In [1]: import numpy as np

In [2]: np.set_printoptions(suppress=True, linewidth=100)

In [3]: J = np.array([[-1.0, -0.2, -0.1, -1.8, 1.6, 0.1, 2.2],
   ...:     [0.0, -2.3, 0.1, -0.1, -0.3, 1.9, 0.9],
   ...:     [0.5, 1.4, -2.1, -1.0, -0.4, 0.9, 0.4],
   ...:     [-0.1, 1.6, 2.0, 2.1, -0.2, 1.2, 0.7],
   ...:     [1.5, 0.7, 2.1, -1.8, -1.4, -0.5, -0.2],
   ...:     [0.2, 0.4, -0.1, 0.1, 1.5, 0.5, -1.6],
   ...:     [0.8, -0.1, 1.1, -2.0, -0.4, 0.9, 0.1],
   ...:     [0.1, 2.0, 0.3, -1.7, 0.5, 0.8, -0.4],
   ...:     [0.9, 1.4, -0.7, -0.7, 1.7, 0.4, -0.4]])

In [4]: other = np.array([[-2, -2, 1],
   ...:     [-2, -3, -3],
   ...:     [-1, -3, 0],
   ...:     [3, 3, 0],
   ...:     [-1, 0, -3],
   ...:     [-2, 3, 2],
   ...:     [2, 1, -3]])

In [5]: print(np.round(np.einsum("ij->j", J), 3))
[ 2.9  4.9  2.6 -6.9  2.6  6.2  1.7]

In [6]: print(np.round(np.einsum("ij,ij->i", J, J), 3))
[11.7   9.82  8.75 12.95 12.64  5.28  6.84  8.04  6.96]

In [7]: other @ J
ValueError: matmul: Input operand 1 has a mismatch in its core dimension 0, with gufunc signature (n?,k),(k,m?)->(n?,m?) (size 9 is different from 3)


In [8]: print(np.linalg.matrix_rank(J @ other))
3

In [9]: J @ J
ValueError: matmul: Input operand 1 has a mismatch in its core dimension 0, with gufunc signature (n?,k),(k,m?)->(n?,m?) (size 9 is different from 7)


In [10]: C2 = J.T @ J

In [11]: print(np.linalg.matrix_rank(C2))
7

In [12]: print((J @ J.T).shape)
(9, 9)

In [13]: other = np.c_[J[:, :5] @ np.array([[3, 3, 1, 2, -1],
    ...:     [3, -1, -1, -3, -2],
    ...:     [2, 2, -2, 3, -2],
    ...:     [-2, 1, 1, -2, 3],
    ...:     [0, -1, -1, 3, -1]]), np.array([1, 1, -2, 2, -2, 2, 0, 0, 2])]

In [14]: print(other.round(3) + 0)
[[ -0.2  -6.4  -4.    6.7  -5.4   1. ]
 [ -6.5   2.7   2.3   6.5   4.4   1. ]
 [  3.5  -4.7   2.7  -8.7  -1.7  -2. ]
 [  4.3   4.4  -3.4  -3.8  -0.6   2. ]
 [ 14.4   7.6  -3.8   6.6 -11.1  -2. ]
 [  1.4  -1.4  -1.4   3.2  -2.    2. ]
 [  8.3   3.1  -2.9   8.   -8.4   0. ]
 [ 10.3  -3.3  -4.7   0.  -10.3   0. ]
 [  6.9  -2.5  -1.5   2.   -6.1   2. ]]

In [15]: print(np.round(np.linalg.norm(other - J @ np.linalg.lstsq(J, other)[0], axis=0), 3) + 0)
[0.    0.    0.    0.    0.    0.551]

In [16]: print(np.linalg.matrix_rank(np.c_[J, other]))
8

In [17]: print(np.linalg.matrix_rank(other))
6

In [18]: print(np.round(np.linalg.lstsq(J, other[:, 0])[0], 3) + 0)
[ 3.  3.  2. -2.  0.  0.  0.]

In [19]: print(round(float(np.linalg.norm(J, 2)), 3))
4.803

In [20]: print(np.linalg.norm(J, axis=1).argmax())
3

In [21]: print(round(float(np.linalg.norm(J[5] - J[2])), 3))
3.751

In [22]: print(np.round(np.linalg.norm(J, axis=1), 3))
[3.421 3.134 2.958 3.599 3.555 2.298 2.615 2.835 2.638]

In [23]: print(np.round(J[5] @ J[2], 3))
-0.02

In [24]: mat = np.load("block0.npy")

In [25]: print(mat)
[[-1.  1.  1.  2.  0. -3.  0.]
 [ 2.  1.  1.  2.  3.  1.  0.]
 [-3.  2.  1. -2.  2.  2.  0.]
 [ 3. -3. -2. -3.  1. -1.  0.]
 [ 3.  2. -3. -2. -3.  0.  0.]
 [-2.  1.  2. -1. -1.  1.  0.]
 [ 0.  0.  0.  0.  0.  0.  2.]]

In [26]: # splits into 2 blocks

In [27]: print(round(float(np.linalg.det(mat)), 3))
5832.0

In [28]: print((mat + mat.T) / 2)
[[-1.   1.5 -1.   2.5  1.5 -2.5  0. ]
 [ 1.5  1.   1.5 -0.5  2.5  1.   0. ]
 [-1.   1.5  1.  -2.  -0.5  2.   0. ]
 [ 2.5 -0.5 -2.  -3.  -0.5 -1.   0. ]
 [ 1.5  2.5 -0.5 -0.5 -3.  -0.5  0. ]
 [-2.5  1.   2.  -1.  -0.5  1.   0. ]
 [ 0.   0.   0.   0.   0.   0.   2. ]]

In [29]: print(np.round(np.sort(np.abs(np.linalg.eigvals(mat))), 3))
[2.    2.418 2.418 4.062 4.062 5.498 5.498]

In [30]: print(round(float(np.abs(np.linalg.eigvals(mat)).max()), 3))
5.498

In [31]: print(np.trace(mat))
-2.0

In [32]: print((mat - mat.T) / 2)
[[ 0.  -0.5  2.  -0.5 -1.5 -0.5  0. ]
 [ 0.5  0.  -0.5  2.5  0.5  0.   0. ]
 [-2.   0.5  0.   0.   2.5  0.   0. ]
 [ 0.5 -2.5  0.   0.   1.5  0.   0. ]
 [ 1.5 -0.5 -2.5 -1.5  0.   0.5  0. ]
 [ 0.5  0.   0.   0.  -0.5  0.   0. ]
 [ 0.   0.   0.   0.   0.   0.   0. ]]

In [33]: print((np.linalg.matrix_power((mat != 0) + (mat.T != 0) + np.eye(7), 7) > 0).astype(int))
[[1 1 1 1 1 1 0]
 [1 1 1 1 1 1 0]
 [1 1 1 1 1 1 0]
 [1 1 1 1 1 1 0]
 [1 1 1 1 1 1 0]
 [1 1 1 1 1 1 0]
 [0 0 0 0 0 0 1]]

In [34]: print(np.round(np.sort(np.linalg.eigvals(mat).real), 3))
[-4.561 -4.561 -1.477 -1.477  2.     4.038  4.038]

In [35]: print(np.flatnonzero(np.linalg.matrix_power((mat != 0) + (mat.T != 0) + np.eye(7), 7)[0]))
[0 1 2 3 4 5]

In [36]: print(np.round(np.linalg.det(mat), 3))
5832.0

In [37]: W0 = np.loadtxt("mat.csv", delimiter=",")

In [38]: print(W0)
[[ 10.   8.  -2.   0.   4.   7.   4.  -3.  -6.  -2.  -8.   0.   2.]
 [  8.   8.  -4.   0.   4.   6.   4.  -2.  -6.  -4.  -8.   0.  -2.]
 [ -2.  -4.   6.   0.  -4.  -3.  -4.   3.   2.   6.   4.   0.   2.]
 [  0.   0.   0.   2.   0.   3.   0.  -1.  -2.   2.  -4.  -2.   0.]
 [  4.   4.  -4.   0.   4.   4.   4.  -4.  -2.  -4.  -4.   0.   2.]
 [  7.   6.  -3.   3.   4.  10.   4.  -5.  -7.   0. -12.  -3.   2.]
 [  4.   4.  -4.   0.   4.   4.   4.  -4.  -2.  -4.  -4.   0.   2.]
 [ -3.  -2.   3.  -1.  -4.  -5.  -4.   6.   1.   2.   4.   1.  -6.]
 [ -6.  -6.   2.  -2.  -2.  -7.  -2.   1.   7.   0.  10.   2.   3.]
 [ -2.  -4.   6.   2.  -4.   0.  -4.   2.   0.   8.   0.  -2.   2.]
 [ -8.  -8.   4.  -4.  -4. -12.  -4.   4.  10.   0.  16.   4.   2.]
 [  0.   0.   0.  -2.   0.  -3.   0.   1.   2.  -2.   4.   2.   0.]
 [  2.  -2.   2.   0.   2.   2.   2.  -6.   3.   2.   2.   0.  13.]]

In [39]: # rank 4

In [40]: U, sig, VT = np.linalg.svd(W0, full_matrices=False)

In [41]: print(U.shape, sig.shape, VT.shape)
(13, 13) (13,) (13, 13)

In [42]: print(np.round(np.sqrt((sig ** 2).sum()), 3), np.round(np.linalg.norm(W0), 3))
57.775 57.775

In [43]: print(sig.round(3) + 0)
[50.771 19.34  18.     7.889  0.     0.     0.     0.     0.     0.     0.     0.     0.   ]

In [44]: print(np.abs(U[:, 0]).round(6).argmax())
10

In [45]: print(np.round(sig / sig[0], 3) + 0)
[1.    0.381 0.355 0.155 0.    0.    0.    0.    0.    0.    0.    0.    0.   ]

In [46]: print(np.allclose(U * sig @ VT, W0))
True

In [47]: print(np.round(np.cumsum(sig ** 2) / np.sum(sig ** 2), 3))
[0.772 0.884 0.981 1.    1.    1.    1.    1.    1.    1.    1.    1.    1.   ]
